$ python3 -q
>>> import numpy as np
>>> np.set_printoptions(precision=1, suppress=True, linewidth=120, floatmode="fixed")
>>> rd = lambda a: np.round(a, 1) + 0
>>> A = np.loadtxt("test3.csv", delimiter=",")
>>> A
array([[1.0, 0.2, 0.0, 0.0, 0.0, 0.0, 0.0, 0.0, 0.0, 0.0, 0.0],
       [0.2, 1.0, 0.2, 0.0, 0.0, 0.0, 0.0, 0.0, 0.0, 0.0, 0.0],
       [0.0, 0.2, 1.0, 0.2, 0.0, 0.0, 0.0, 0.0, 0.0, 0.0, 0.0],
       [0.0, 0.0, 0.2, 1.0, 0.2, 0.0, 0.0, 0.0, 0.0, 0.0, 0.0],
       [0.0, 0.0, 0.0, 0.2, 1.0, 0.2, 0.0, 0.0, 0.0, 0.0, 0.0],
       [0.0, 0.0, 0.0, 0.0, 0.2, 1.0, 0.2, 0.0, 0.0, 0.0, 0.0],
       [0.0, 0.0, 0.0, 0.0, 0.0, 0.2, 1.0, 0.2, 0.0, 0.0, 0.0],
       [0.0, 0.0, 0.0, 0.0, 0.0, 0.0, 0.2, 1.0, 0.2, 0.0, 0.0],
       [0.0, 0.0, 0.0, 0.0, 0.0, 0.0, 0.0, 0.2, 1.0, 0.2, 0.0],
       [0.0, 0.0, 0.0, 0.0, 0.0, 0.0, 0.0, 0.0, 0.2, 1.0, 0.2],
       [0.0, 0.0, 0.0, 0.0, 0.0, 0.0, 0.0, 0.0, 0.0, 0.2, 1.0]])
>>> O, evecs = np.linalg.qr(A[:, :10])[0], np.linalg.qr(A[:, 10:])[0]
>>> s = np.linalg.svd(O.T @ evecs, compute_uv=False)
>>> (s > 0.9).sum()
np.int64(0)
>>> F = np.load("dump.npy")
>>> F
array([[ 39.9, -40.5,   2.1,  18.5,  39.4,  19.8, -39.6, -19.1, -40.8, -20.2,  39.7,   1.4, -40.3, -20.2],
       [ 40.5, -40.7,  -1.0,  18.9,  37.5,  21.1, -39.9, -19.1, -39.9, -18.1,  40.1,  -0.8, -38.8, -19.7],
       [ 41.0, -39.4,   0.2,  19.3,  40.1,  18.9, -40.0, -19.6, -40.6, -18.5,  39.4,  -0.2, -39.5, -17.8],
       [ 39.1, -39.5,   0.5,  19.1,  39.7,  19.5, -40.1, -19.9, -39.2, -18.0,  41.0,   0.7, -41.6, -17.8],
       [ 39.8, -41.1,  -0.1,  19.9,  42.2,  19.2, -41.3, -19.7, -39.8, -18.5,  39.3,   0.5, -42.0, -18.4],
       [ 40.5, -40.2,   0.9,  21.1,  40.2,  20.3, -40.6, -19.1, -39.7, -19.7,  41.4,  -1.1, -40.0, -20.6],
       [ 39.2, -40.5,  -0.9,  18.2,  38.6,  20.7, -40.4, -20.8, -39.8, -20.4,  41.5,   0.3, -40.2, -19.3],
       [ 41.2, -40.6,  -0.4,  19.9,  40.9,  19.4, -39.4, -20.1, -41.3, -20.5,  41.0,  -0.5, -41.0, -18.3],
       [ 40.4, -39.9,   0.1,  19.3,  39.6,  20.6, -40.2, -19.5, -40.7, -21.0,  39.1,  -0.8, -40.3, -19.0],
       [ 40.2, -40.8,  -0.7,  18.6,  38.1,  20.3, -40.9, -22.2, -39.8, -18.9,  41.0,   1.1, -39.1, -20.3],
       [ 39.9, -42.3,   1.8,  18.1,  39.7,  19.5, -41.4, -20.0, -39.2, -20.7,  40.4,  -1.9, -39.4, -19.7],
       [ 40.2, -41.1,  -1.5,  21.7,  40.8,  22.4, -41.6, -20.3, -40.0, -20.7,  41.3,   0.2, -39.5, -21.2],
       [ 40.2, -40.5,  -0.5,  20.4,  40.1,  20.5, -39.6, -20.1, -40.6, -19.1,  41.0,   1.2, -39.0, -19.4],
       [ 40.3, -41.4,   0.2,  22.6,  39.8,  22.1, -40.7, -18.1, -38.2, -19.8,  38.9,   0.0, -40.1, -18.8],
       [ 39.2, -39.4,  -0.2,  21.9,  40.3,  20.3, -40.7, -19.4, -40.3, -19.8,  40.3,  -0.5, -40.0, -18.7],
       [ 38.3, -40.8,  -1.8,  21.9,  39.5,  19.2, -40.3, -21.0, -38.8, -19.2,  39.9,  -0.2, -38.5, -20.8],
       [ 40.0, -39.6,   1.6,  20.3,  40.5,  20.8, -41.1, -20.9, -38.8, -19.9,  41.0,   0.3, -40.1, -20.2],
       [ 39.8, -39.3,  -0.4,  20.4,  38.7,  19.3, -40.9, -20.2, -40.9, -18.7,  39.6,   2.1, -41.1, -20.5],
       [ 40.5, -40.2,   0.7,  20.5,  39.7,  20.2, -38.8, -20.4, -39.9, -20.5,  39.1,   0.8, -39.6, -18.9],
       [ 40.5, -40.1,  -0.1,  19.3,  40.0,  19.0, -38.8, -18.7, -39.3, -20.9,  39.7,   0.2, -40.2, -20.2],
       [ 40.8, -38.1,   0.3,  20.0,  40.7,  21.0, -38.1, -16.0, -40.0, -17.8,  38.7,  -0.9, -38.4, -21.6],
       [ 41.9, -38.4,   1.0,  19.8,  38.8,  19.1, -40.7, -21.7, -40.0, -19.9,  39.3,  -0.2, -39.2, -18.5]])
>>> A2 = np.array([[2, 2, 0],
...     [1, 0, 2],
...     [2, 1, 2],
...     [1, 2, 0],
...     [1, 3, 1],
...     [1, 2, 3],
...     [0, 2, 2],
...     [2, 0, 2],
...     [0, 2, 1],
...     [0, 2, 0],
...     [2, 3, 2],
...     [2, 2, 0],
...     [0, 1, 1],
...     [1, 1, 1]])
>>> np.linalg.matrix_rank(np.vstack([F, A2.T]))
np.int64(14)
>>> A2 @ F
Traceback (most recent call last):
  File "<python-input-12>", line 1, in <module>
    A2 @ F
    ~~~^~~
ValueError: matmul: Input operand 1 has a mismatch in its core dimension 0, with gufunc signature (n?,k),(k,m?)->(n?,m?) (size 22 is different from 3)
